$ python3 -q
>>> import numpy as np
>>> np.set_printoptions(precision=2, suppress=True, linewidth=200)
>>> rnd = lambda a: np.round(a, 2) + 0
>>> m1 = np.array([[0.2, -0.4, 0.5, 1.6, -2.1, 0.4, 0.8, 1.1],
...     [-1.1, -1.6, 1.4, -1.0, 2.3, 0.3, -1.0, -1.1],
...     [-0.1, 0.2, -0.3, 1.9, -0.4, -1.3, 1.2, -0.8],
...     [2.1, 3.3, -1.9, -1.5, 2.8, 0.3, -1.1, -0.7],
...     [0.01, 1.56, -0.04, -0.95, 1.09, 0.4, 0.91, 0.85],
...     [0.5, -1.8, -0.6, 0.3, 0.2, -0.7, -0.4, -0.6],
...     [-0.5, 1.4, -0.2, -1.1, 1.1, 0.3, 0.8, 0.8]])
>>> U, sig, Vh = np.linalg.svd(m1, full_matrices=False)
>>> print(rnd(U.T @ U))
[[1. 0. 0. 0. 0. 0. 0.]
 [0. 1. 0. 0. 0. 0. 0.]
 [0. 0. 1. 0. 0. 0. 0.]
 [0. 0. 0. 1. 0. 0. 0.]
 [0. 0. 0. 0. 1. 0. 0.]
 [0. 0. 0. 0. 0. 1. 0.]
 [0. 0. 0. 0. 0. 0. 1.]]
>>> print(np.abs(U[:, 0]).round(6).argmax())
3
>>> print(rnd(Vh @ Vh.T))
[[1. 0. 0. 0. 0. 0. 0.]
 [0. 1. 0. 0. 0. 0. 0.]
 [0. 0. 1. 0. 0. 0. 0.]
 [0. 0. 0. 1. 0. 0. 0.]
 [0. 0. 0. 0. 1. 0. 0.]
 [0. 0. 0. 0. 0. 1. 0.]
 [0. 0. 0. 0. 0. 0. 1.]]
>>> print(rnd(sig / sig[0]))
[1.   0.68 0.49 0.34 0.18 0.13 0.03]
>>> print((sig > 1e-8).sum())
7
>>> print(rnd(np.sqrt((sig ** 2).sum())), rnd(np.linalg.norm(m1)))
8.92 8.92
>>> print(U.shape, sig.shape, Vh.shape)
(7, 7) (7,) (7, 8)
>>> print(rnd(np.abs(Vh[0])))
[0.21 0.56 0.24 0.43 0.6  0.1  0.15 0.07]
>>> print(np.allclose(U * sig @ Vh, m1))
True
>>> A = np.array([[2.0, 1.0, 0.0], [0.0, 2.0, 1.0], [0.0, 0.0, 2.0]])
>>> u, r1 = A[2], A[1]
>>> print(u @ r1)
2.0
>>> print(u @ u)
4.0
>>> p = (u @ r1) / (u @ u) * u
>>> print(rnd(np.linalg.norm(u + r1) ** 2 + np.linalg.norm(u - r1) ** 2))
18.0
>>> print(np.outer(u, r1))
[[0. 0. 0.]
 [0. 0. 0.]
 [0. 4. 2.]]
>>> print(np.linalg.matrix_rank(np.outer(u, r1)))
1
>>> print((r1 - p) @ u)
0.0
>>> vals, evecs = np.linalg.eig(A)
>>> print(np.prod(vals))
8.0
>>> print(A @ evecs[:, 0] - vals[0] * evecs[:, 0])
[0. 0. 0.]
>>> print(rnd(np.sort(np.linalg.eigvals(A.T))))
[2. 2. 2.]
>>> print(rnd(np.sort(np.linalg.eigvals(np.linalg.inv(A)))))
[0.5 0.5 0.5]
>>> M2 = A[0, 0] * A[1:] - np.outer(A[1:, 0], A[0])
>>> print(M2)
[[0. 4. 2.]
 [0. 0. 4.]]
>>> print(A[:, 0] / A[0, 0])
[1. 0. 0.]
>>> print(np.linalg.matrix_rank(A))
3
>>> print(np.abs(A).max())
2.0
>>> print(A.sum(axis=0))
[2. 3. 3.]
>>> rng = np.random.default_rng(408)
>>> M2 = A + rng.integers(-2, 3, (3, 2)) @ rng.integers(-2, 3, (2, 3))
>>> print(M2)
[[ 0.  3.  2.]
 [-4.  4.  4.]
 [ 4. -6. -3.]]
>>> print(np.abs(M2 - A).sum(axis=1))
[ 6.  9. 15.]
>>> print(rnd(np.linalg.svd(M2 - A, compute_uv=False)))
[10.69  1.94  0.  ]
>>> print(M2 - A)
[[-2.  2.  2.]
 [-4.  2.  3.]
 [ 4. -6. -5.]]
>>> M = np.array([[5, 2, 1, 2, 4, 0, 0],
...     [0, 5, 2, 1, 2, 4, 0],
...     [0, 0, 5, 2, 1, 2, 4],
...     [4, 0, 0, 5, 2, 1, 2],
...     [2, 4, 0, 0, 5, 2, 1],
...     [1, 2, 4, 0, 0, 5, 2],
...     [2, 1, 2, 4, 0, 0, 5]])
>>> print(M @ (-1.0) ** np.arange(7))
[ 6. -6.  6.  2.  2.  0.  4.]
>>> print(rnd(np.sort(np.abs(np.fft.fft(M[0])))), rnd(np.sort(np.linalg.svd(M, compute_uv=False))))
[ 1.78  1.78  3.11  3.11  8.01  8.01 14.  ] [ 1.78  1.78  3.11  3.11  8.01  8.01 14.  ]
>>> print(np.allclose(M @ M.T, M.T @ M))
True
>>> lab = rng.permutation(7)
>>> M2 = M[:, lab] * rng.choice([-1, 1], 7)
>>> print(M2)
[[-2 -4  1 -2  0  0 -5]
 [-1 -2  2 -5  4  0  0]
 [-2 -1  5  0  2 -4  0]
 [-5 -2  0  0  1 -2 -4]
 [ 0 -5  0 -4  2 -1 -2]
 [ 0  0  4 -2  5 -2 -1]
 [-4  0  2 -1  0 -5 -2]]
>>> U, _, Vh = np.linalg.svd(M.T @ M2)
>>> print(rnd(U @ Vh))
[[ 0.  0.  0.  0.  0.  0. -1.]
 [ 0.  0.  0. -1.  0.  0.  0.]
 [ 0.  0.  1.  0.  0.  0.  0.]
 [-1.  0.  0.  0.  0.  0.  0.]
 [ 0. -1.  0.  0.  0.  0.  0.]
 [ 0.  0.  0.  0.  1.  0.  0.]
 [ 0.  0.  0.  0.  0. -1.  0.]]
